% ipython --no-banner

In [1]: import numpy as np

In [2]: np.set_printoptions(precision=1, suppress=True, linewidth=100, sign=" ")

In [3]: data = np.load("a.npy")

In [4]: data.round(1) + 0
Out[4]: 
array([[ 0.2,  0.2,  0. ,  0.2,  0.2,  0.1,  0.1,  0.1,  0.1,  0.2],
       [ 0.2,  0.2,  0. ,  0.2,  0.2,  0.1,  0.1,  0.1,  0.1,  0.2],
       [ 0. ,  0. ,  0. ,  0. ,  0. ,  0. ,  0. ,  0. ,  0. ,  0. ],
       [ 0.2,  0.2,  0. ,  0.2,  0.2,  0.1,  0.1,  0.1,  0.1,  0.2],
       [ 0.2,  0.2,  0. ,  0.2,  0.2,  0.1,  0.1,  0.1,  0.1,  0.2],
       [ 0.1,  0.1,  0. ,  0.1,  0.1,  0. ,  0. ,  0. ,  0. ,  0.1],
       [ 0.1,  0.1,  0. ,  0.1,  0.1,  0. ,  0.1,  0. ,  0.1,  0.1],
       [ 0.1,  0.1,  0. ,  0.1,  0.1,  0. ,  0. ,  0. ,  0. ,  0.1],
       [ 0.1,  0.1,  0. ,  0.1,  0.1,  0. ,  0.1,  0. ,  0.1,  0.1],
       [ 0.2,  0.2,  0. ,  0.2,  0.2,  0.1,  0.1,  0.1,  0.1,  0.2]])

In [5]: np.unique(data.round(6), axis=0).shape
Out[5]: (4, 10)

In [6]: np.abs(np.diag(np.linalg.qr(data)[1])) > 1e-9
Out[6]: array([ True, False, False, False, False, False, False, False, False, False])

In [7]: f = np.array([3, 2, 1])

In [8]: np.round(np.correlate(data[8], data[1], "full"), 1) + 0
Out[8]: 
array([ 0. ,  0. ,  0. ,  0. ,  0.1,  0.1,  0.1,  0.1,  0.1,  0.1,  0.1,  0.1,  0.1,  0.1,  0.1,
        0. ,  0. ,  0. ,  0. ])

In [9]: np.array([np.convolve(row, f, "same") for row in data])
Out[9]: 
array([[ 0.8,  0.5,  0.7,  0.8,  0.7,  0.6,  0.5,  0.6,  0.8,  0.4],
       [ 0.8,  0.5,  0.7,  0.8,  0.7,  0.6,  0.5,  0.6,  0.8,  0.4],
       [ 0.1,  0.1,  0.1,  0.1,  0.1,  0.1,  0.1,  0.1,  0.1,  0.1],
       [ 0.8,  0.5,  0.7,  0.8,  0.7,  0.6,  0.5,  0.6,  0.8,  0.4],
       [ 0.8,  0.5,  0.7,  0.8,  0.7,  0.6,  0.5,  0.6,  0.8,  0.4],
       [ 0.3,  0.2,  0.3,  0.3,  0.3,  0.3,  0.2,  0.2,  0.3,  0.2],
       [ 0.6,  0.4,  0.5,  0.6,  0.5,  0.4,  0.4,  0.4,  0.5,  0.3],
       [ 0.3,  0.2,  0.3,  0.3,  0.3,  0.3,  0.2,  0.2,  0.3,  0.2],
       [ 0.6,  0.4,  0.5,  0.6,  0.5,  0.4,  0.4,  0.4,  0.5,  0.3],
       [ 0.8,  0.5,  0.7,  0.8,  0.7,  0.6,  0.5,  0.6,  0.8,  0.4]])

In [10]: np.polyval(f, data[8])
Out[10]: array([ 1.3,  1.3,  1. ,  1.3,  1.3,  1.1,  1.2,  1.1,  1.2,  1.3])

In [11]: rk = np.linalg.matrix_rank(data)

In [12]: rk
Out[12]: np.int64(1)

In [13]: ns = np.linalg.svd(data)[2][rk:].T

In [14]: [int(np.linalg.matrix_rank(np.delete(data, i, axis=0))) for i in range(10)]
Out[14]: [1, 1, 1, 1, 1, 1, 1, 1, 1, 1]

In [15]: np.allclose(data @ ns, 0)
Out[15]: True

In [16]: ns.shape
Out[16]: (10, 9)

In [17]: def softmax(z):
    ...:     e = np.exp(z - z.max(axis=-1, keepdims=True))
    ...:     return e / e.sum(axis=-1, keepdims=True)
    ...: 

In [18]: softmax(data[6])
Out[18]: array([ 0.1,  0.1,  0.1,  0.1,  0.1,  0.1,  0.1,  0.1,  0.1,  0.1])

In [19]: softmax(data[6] + -1)
Out[19]: array([ 0.1,  0.1,  0.1,  0.1,  0.1,  0.1,  0.1,  0.1,  0.1,  0.1])

In [20]: S = data @ data.T / np.sqrt(10)

In [21]: softmax(S).round(6).argmax(axis=1)
Out[21]: array([ 0,  0,  0,  0,  0,  0,  0,  0,  0,  0])

In [22]: softmax(S + np.triu(np.full(S.shape, -np.inf), 1))
Out[22]: 
array([[ 1. ,  0. ,  0. ,  0. ,  0. ,  0. ,  0. ,  0. ,  0. ,  0. ],
       [ 0.5,  0.5,  0. ,  0. ,  0. ,  0. ,  0. ,  0. ,  0. ,  0. ],
       [ 0.3,  0.3,  0.3,  0. ,  0. ,  0. ,  0. ,  0. ,  0. ,  0. ],
       [ 0.3,  0.3,  0.2,  0.3,  0. ,  0. ,  0. ,  0. ,  0. ,  0. ],
       [ 0.2,  0.2,  0.2,  0.2,  0.2,  0. ,  0. ,  0. ,  0. ,  0. ],
       [ 0.2,  0.2,  0.2,  0.2,  0.2,  0.2,  0. ,  0. ,  0. ,  0. ],
       [ 0.1,  0.1,  0.1,  0.1,  0.1,  0.1,  0.1,  0. ,  0. ,  0. ],
       [ 0.1,  0.1,  0.1,  0.1,  0.1,  0.1,  0.1,  0.1,  0. ,  0. ],
       [ 0.1,  0.1,  0.1,  0.1,  0.1,  0.1,  0.1,  0.1,  0.1,  0. ],
       [ 0.1,  0.1,  0.1,  0.1,  0.1,  0.1,  0.1,  0.1,  0.1,  0.1]])

In [23]: mat = np.loadtxt("block7.csv", delimiter=",")

In [24]: mat
Out[24]: 
array([[-2.4,  4.3, -0.3, -1.1],
       [ 1.1,  3.4, -3.5,  0.1],
       [ 2.7, -1.5,  0.1,  3.9],
       [-1. ,  2.2,  1.4, -4.1],
       [-1.7, -3.7,  2.8, -0.7],
       [-1.2, -4. , -0.5, -2.8],
       [-1.9, -1.7,  2.7, -3.4],
       [ 3.3, -0.7,  2.7,  2.5],
       [ 4.2, -2.3,  1.2, -0.7],
       [-1.1, -0.9, -2.5,  4.1],
       [ 2.3, -0.8,  4.4,  0.5],
       [ 4.7, -1.3,  0.4, -0.9],
       [-0.5, -3. ,  2.3,  3.3],
       [ 3.7, -1.1,  0.9,  3.1],
       [ 4.5,  1.2, -0.1,  1.9],
       [-4.7, -1.6, -0.2,  0.7],
       [-1.1,  1.8, -4.3, -1.3],
       [-0.9,  1.1,  1.7, -4.5],
       [-0.3,  0.7, -4.4,  2.2],
       [-2.8, -0.8,  4. ,  0.8],
       [-3.5, -3.2,  1.2,  1. ],
       [-1.5,  4.7,  0.6, -0.6],
       [-3.2,  1.3,  3.5, -1.1],
       [ 3.8, -2.9,  0.9, -1.1],
       [ 1.9,  4.4, -1. ,  1.1],
       [ 3.6,  1.5,  0.8, -3. ],
       [-3.5, -3.2,  1.1, -0.8],
       [ 0.3,  3.2,  2.1,  3.2],
       [ 0. , -2. , -4.6, -0.7],
       [-0.4,  0.2,  4.3, -2.5],
       [-1.9,  1.8,  4. ,  1.5]])

In [25]: Xc = mat - mat.mean(axis=0)

In [26]: vecs = np.linalg.svd(Xc)[2][:2]

In [27]: out = Xc - Xc @ vecs.T @ vecs

In [28]: out.std(axis=0)
Out[28]: array([ 1.1,  1.5,  1.6,  1.9])

In [29]: (Xc @ vecs.T).std(axis=0)
Out[29]: array([ 2.8,  2.6])

In [30]: z = mat[:, 0] > np.median(mat[:, 0])

In [31]: f = mat[z].mean(axis=0) - mat[~z].mean(axis=0)

In [32]: f
Out[32]: array([ 4.4,  0.4, -0.8,  1.2])

In [33]: round((((mat - mat.mean(axis=0)) @ f > 0) == z).mean(), 1)
Out[33]: np.float64(0.9)

In [34]: F = np.loadtxt("case6.csv", delimiter=",")

In [35]: F
Out[35]: 
array([[ 1.,  3.,  2.,  3.,  3.],
       [ 0.,  1., -2., -2., -1.],
       [-2.,  0., -3., -2.,  0.],
       [-2.,  2.,  1.,  0., -1.],
       [-1.,  1., -3.,  0.,  1.]])

In [36]: P = np.triu(np.array([[1, 1, 2, 2, 3],
    ...:     [3, 1, 1, 0, 0],
    ...:     [3, 3, 1, 1, 0],
    ...:     [2, 1, 0, 2, 1],
    ...:     [1, 2, 2, 2, 2]]), 1) + np.eye(5)

In [37]: out = P @ F @ np.linalg.inv(P)

In [38]: np.round(np.poly(out), 1) + 0
Out[38]: array([   1.,    0.,   14.,  -42.,   42., -121.])

In [39]: out
Out[39]: 
array([[-10.,  21., -14.,  31.,   2.],
       [ -2.,   3.,  -4.,   4.,   1.],
       [ -4.,   6.,   0.,   6.,   5.],
       [ -3.,   6.,  -2.,   8.,   1.],
       [ -1.,   2.,  -3.,   5.,  -1.]])

In [40]: round(np.linalg.det(out), 1)
Out[40]: np.float64(121.0)

In [41]: np.trace(out), np.trace(F)
Out[41]: (np.float64(0.0), np.float64(0.0))

In [42]: np.linalg.norm(F, axis=0)
Out[42]: array([ 3.2,  3.9,  5.2,  4.1,  3.5])

In [43]: np.round(np.linalg.norm(F, 1), 1), round(float(np.linalg.norm(F, np.inf)), 1)
Out[43]: (np.float64(11.0), 12.0)

In [44]: round(float(np.linalg.norm(F[1] - F[3])), 1)
Out[44]: 4.2

In [45]: np.linalg.norm(F, axis=1)
Out[45]: array([ 5.7,  3.2,  4.1,  3.2,  3.5])

In [46]: np.round(np.linalg.norm(F) ** 2 / np.linalg.norm(F, 2) ** 2, 1)
Out[46]: np.float64(1.7)

In [47]: round(float(np.linalg.norm(F, "nuc")), 1)
Out[47]: 17.0

In [48]: F[1] @ F[3]
Out[48]: np.float64(1.0)

In [49]: J = np.load("w.npy")

In [50]: J
Out[50]: 
array([[ 1,  2,  1,  2,  1,  2],
       [ 1,  1,  1,  1,  1,  1],
       [ 0,  2,  0,  2,  0,  2],
       [ 1,  2,  1,  2,  1,  2],
       [ 1,  1,  1,  1,  1,  1],
       [ 0,  2,  0,  2,  0,  2]])

In [51]: # row 3 repeats row 0

In [52]: softmax(J).sum(axis=1)
Out[52]: array([ 1.,  1.,  1.,  1.,  1.,  1.])

In [53]: softmax(J[3])
Out[53]: array([ 0.1,  0.2,  0.1,  0.2,  0.1,  0.2])

In [54]: S = J @ J.T / np.sqrt(6)

In [55]: np.round(softmax(S + np.triu(np.full(S.shape, -np.inf), 1)), 1) + 0
Out[55]: 
array([[ 1. ,  0. ,  0. ,  0. ,  0. ,  0. ],
       [ 0.8,  0.2,  0. ,  0. ,  0. ,  0. ],
       [ 0.5,  0. ,  0.5,  0. ,  0. ,  0. ],
       [ 0.4,  0. ,  0.1,  0.4,  0. ,  0. ],
       [ 0.3,  0.1,  0.1,  0.3,  0.1,  0. ],
       [ 0.2,  0. ,  0.2,  0.2,  0. ,  0.2]])

In [56]: M = np.loadtxt("test15.csv", delimiter=",")

In [57]: M
Out[57]: 
array([[14., -3.,  0.,  9., -6., -3.,  9.],
       [-3.,  6.,  0., -3.,  2.,  1., -3.],
       [ 0.,  0.,  5.,  0.,  0.,  0.,  0.],
       [ 9., -3.,  0., 14., -6., -3.,  9.],
       [-6.,  2.,  0., -6.,  9.,  2., -6.],
       [-3.,  1.,  0., -3.,  2.,  6., -3.],
       [ 9., -3.,  0.,  9., -6., -3., 14.]])

In [58]: M @ M
Out[58]: 
array([[ 412., -129.,    0.,  387., -258., -129.,  387.],
       [-129.,   68.,    0., -129.,   86.,   43., -129.],
       [   0.,    0.,   25.,    0.,    0.,    0.,    0.],
       [ 387., -129.,    0.,  412., -258., -129.,  387.],
       [-258.,   86.,    0., -258.,  197.,   86., -258.],
       [-129.,   43.,    0., -129.,   86.,   68., -129.],
       [ 387., -129.,    0.,  387., -258., -129.,  412.]])

In [59]: round(float(np.linalg.det(M)), 1)
Out[59]: 593750.0

In [60]: np.flatnonzero(np.linalg.matrix_power((M != 0) + (M.T != 0) + np.eye(7), 7)[4])
Out[60]: array([ 0,  1,  3,  4,  5,  6])

In [61]: (np.linalg.matrix_power((M != 0) + (M.T != 0) + np.eye(7), 7) > 0).astype(int)
Out[61]: 
array([[ 1,  1,  0,  1,  1,  1,  1],
       [ 1,  1,  0,  1,  1,  1,  1],
       [ 0,  0,  1,  0,  0,  0,  0],
       [ 1,  1,  0,  1,  1,  1,  1],
       [ 1,  1,  0,  1,  1,  1,  1],
       [ 1,  1,  0,  1,  1,  1,  1],
       [ 1,  1,  0,  1,  1,  1,  1]])

In [62]: feats = np.load("dump.npy")

In [63]: feats
Out[63]: 
array([[ 1,  3,  2,  0,  1,  1,  3,  3,  1,  2],
       [ 2,  1,  3,  2,  0,  1,  1,  3,  3,  1],
       [ 1,  2,  1,  3,  2,  0,  1,  1,  3,  3],
       [ 3,  1,  2,  1,  3,  2,  0,  1,  1,  3],
       [ 3,  3,  1,  2,  1,  3,  2,  0,  1,  1],
       [ 1,  3,  3,  1,  2,  1,  3,  2,  0,  1],
       [ 1,  1,  3,  3,  1,  2,  1,  3,  2,  0],
       [ 0,  1,  1,  3,  3,  1,  2,  1,  3,  2],
       [ 2,  0,  1,  1,  3,  3,  1,  2,  1,  3],
       [ 3,  2,  0,  1,  1,  3,  3,  1,  2,  1]])

In [64]: ang = np.radians(107)

In [65]: R = np.eye(10)

In [66]: R[3, 3] = R[9, 9] = np.cos(ang)

In [67]: R[3, 9], R[9, 3] = -np.sin(ang), np.sin(ang)

In [68]: R
Out[68]: 
array([[ 1. ,  0. ,  0. ,  0. ,  0. ,  0. ,  0. ,  0. ,  0. ,  0. ],
       [ 0. ,  1. ,  0. ,  0. ,  0. ,  0. ,  0. ,  0. ,  0. ,  0. ],
       [ 0. ,  0. ,  1. ,  0. ,  0. ,  0. ,  0. ,  0. ,  0. ,  0. ],
       [ 0. ,  0. ,  0. , -0.3,  0. ,  0. ,  0. ,  0. ,  0. , -1. ],
       [ 0. ,  0. ,  0. ,  0. ,  1. ,  0. ,  0. ,  0. ,  0. ,  0. ],
       [ 0. ,  0. ,  0. ,  0. ,  0. ,  1. ,  0. ,  0. ,  0. ,  0. ],
       [ 0. ,  0. ,  0. ,  0. ,  0. ,  0. ,  1. ,  0. ,  0. ,  0. ],
       [ 0. ,  0. ,  0. ,  0. ,  0. ,  0. ,  0. ,  1. ,  0. ,  0. ],
       [ 0. ,  0. ,  0. ,  0. ,  0. ,  0. ,  0. ,  0. ,  1. ,  0. ],
       [ 0. ,  0. ,  0. ,  1. ,  0. ,  0. ,  0. ,  0. ,  0. , -0.3]])

In [69]: out = feats @ R.T

In [70]: np.abs(out - feats).max(axis=0)
Out[70]: array([ 0. ,  0. ,  0. ,  6.7,  0. ,  0. ,  0. ,  0. ,  0. ,  2.9])

In [71]: np.linalg.svd(feats, compute_uv=False), np.linalg.svd(out, compute_uv=False)
Out[71]: 
(array([ 17. ,   5.2,   5.2,   4. ,   4. ,   2.6,   2.6,   1. ,   0.4,   0.4]),
 array([ 17. ,   5.2,   5.2,   4. ,   4. ,   2.6,   2.6,   1. ,   0.4,   0.4]))

In [72]: np.allclose(feats @ feats.T, out @ out.T)
Out[72]: True
